>>> import numpy as np
>>> np.set_printoptions(suppress=True, linewidth=100)
>>> J = np.loadtxt("a.csv", delimiter=",")
>>> J
array([[ 23.  ,  -0.41,   3.93,   0.34,  -1.31,  12.41,   2.5 ,  -2.19,  -5.65],
       [ -1.31,  -5.69, -13.93,   9.56,  -3.91,  -5.32,   0.08,   8.18,  -7.35],
       [  3.19,  -1.16,   4.79,   6.54,   5.86,   7.06,   6.17,  15.22,  -4.88],
       [  1.82,  -1.18,   4.54,  -1.6 ,  -6.45,  -9.23,  -1.41,   0.58,   2.77],
       [  3.59,  -5.69, -10.75,   3.87,   1.91,   2.42,  -4.07,   5.7 ,  12.99],
       [ 18.1 ,   4.  ,   8.37,  -7.78,  -6.78,   0.94,  -3.81,  -3.04,  -4.11],
       [  6.35,   1.08,  -1.33,  -1.84,  -7.47,   2.89,  -1.41, -11.54,  10.55],
       [-12.87,  -0.86,  -1.62,   0.  ,  -0.56,   7.42,  -1.18,  -2.55,  -4.15],
       [  8.47,   3.23,  16.22,   3.15,   0.04,   3.45,  -3.2 ,  22.79,   1.42],
       [ -8.33,  -3.26,  -5.99,   1.33,   9.64,  -2.11,  -1.59,   5.88,  -1.95],
       [  0.84,  -4.93,   3.44,   1.92,   2.92,  -0.98,  10.98,   6.07,  -9.96],
       [-14.39,  -3.52,   6.53,  -5.71,  -2.24,  13.47,  -1.78,   3.09,   3.36],
       [ -2.82,  -6.53,   0.29,  -0.13,   1.13,  18.13,  -3.67,   9.46,  -3.64],
       [ -3.14,  -6.03,  -9.08,   0.63,  -7.5 ,  11.13,   0.11,  -5.63, -14.37],
       [ -5.3 ,   3.61,   3.29,   2.89,  -4.07,  -7.35,  -0.12,   9.94,   0.68],
       [-13.83,  -7.9 ,  11.57,   4.82,   7.33,   6.8 ,  -2.8 ,   2.32,  -1.99],
       [  4.25,   4.13,   7.98,  -1.72,   6.42,   3.06,   0.27,   3.39,   9.84],
       [ -4.24, -10.2 , -12.12,  -3.72,  -1.54,   3.92,  -1.88,   7.46,  18.67],
       [ -2.38,  -0.27,  -9.96,  -0.61,  -1.55, -13.8 ,   4.7 ,  -2.59,  -4.74],
       [  0.52,   4.57,  -2.88,   1.16,   0.87,  -9.8 ,  -3.09,  -5.7 ,   2.18],
       [-16.84,   4.55,  -7.2 ,  -2.51,  -5.18,  -5.66,   0.91,  -0.23,   5.44],
       [ -4.25,   2.88,  -4.14,   2.39,   3.19,  -9.97,  -2.33,  -0.26,  -0.55],
       [ -5.83,   4.06, -16.08,  -7.87,  -2.5 ,   0.19,  -7.79,  -5.96,   2.84],
       [ -0.1 ,  -2.1 ,  -4.96,  -3.46,   3.46,  16.97,  -4.2 ,  -4.16,  -8.49],
       [  0.13,   2.61,   0.49,  -5.7 ,  -3.43,   1.52,  -0.98,  -0.5 ,  -0.5 ],
       [  4.46,   1.03,   2.7 ,  -7.89,  -6.49, -16.23,  -0.58,   5.51,  -4.48],
       [-11.14,  -5.35,  -5.84,  -6.4 ,   4.83,   1.09,  -1.52,  11.52,  -0.07],
       [ 15.77,  -3.81,  11.03,  -4.88,   4.26,  -2.18,  -0.95,   2.64,  -5.53],
       [ -1.14,   1.37,   8.44,  -1.52,   3.44,  -1.74,  -0.83,   5.02,  -9.77],
       [  9.3 ,  -3.58,  -1.87,  -3.61,  11.65,  22.03,  -9.67,   1.76,  -2.39],
       [ -0.75,  -9.12, -10.01,   1.77,  -5.77,  11.26,   6.54,   3.14,   6.92],
       [  1.8 ,   2.77,  -5.25,  -4.57,  -7.06,  -1.05,  -0.02,   3.82,  -0.17],
       [ -5.25,   5.23, -13.71,  -1.37,  -3.17,  -9.95,   0.96, -11.3 ,   5.3 ],
       [  6.44,   0.79, -16.45,  -2.07,   1.96,  11.18,   4.43,  -0.4 ,   0.31],
       [ -4.51,  -0.51,   7.7 ,  -3.58,  -2.17,  -7.1 ,   3.3 ,  10.18,   3.06],
       [  2.24,   7.09,  16.87,   4.55,  -1.64,  13.76,   6.26,   5.19,   9.44],
       [ -2.08,   9.44,  -4.08,   3.23,   1.13,  -2.15,  -2.67,  -3.35,   0.85],
       [ -0.29,   3.12,   2.96,  -0.65,   3.25,  -9.45, -11.56,  -3.93,   1.21],
       [ -0.5 ,  -0.86,   4.14,   0.92,  -1.09,   1.16,   8.77,   3.19,  -5.44]])
>>> Ac = (J - J.mean(axis=0)) / J.std(axis=0)
>>> np.argwhere(np.abs(Ac) > 2)
array([[ 0,  0],
       [ 1,  3],
       [ 5,  0],
       [ 6,  7],
       [ 8,  7],
       [ 9,  4],
       [10,  6],
       [13,  8],
       [17,  1],
       [17,  8],
       [20,  0],
       [29,  4],
       [29,  5],
       [29,  6],
       [32,  7],
       [35,  2],
       [36,  1],
       [37,  6],
       [38,  6]])
>>> beta = np.linalg.lstsq(np.delete(Ac, 7, axis=1), Ac[:, 7])[0]
>>> round(float(1 - np.var(Ac[:, 7] - np.delete(Ac, 7, axis=1) @ beta)), 2)
0.36
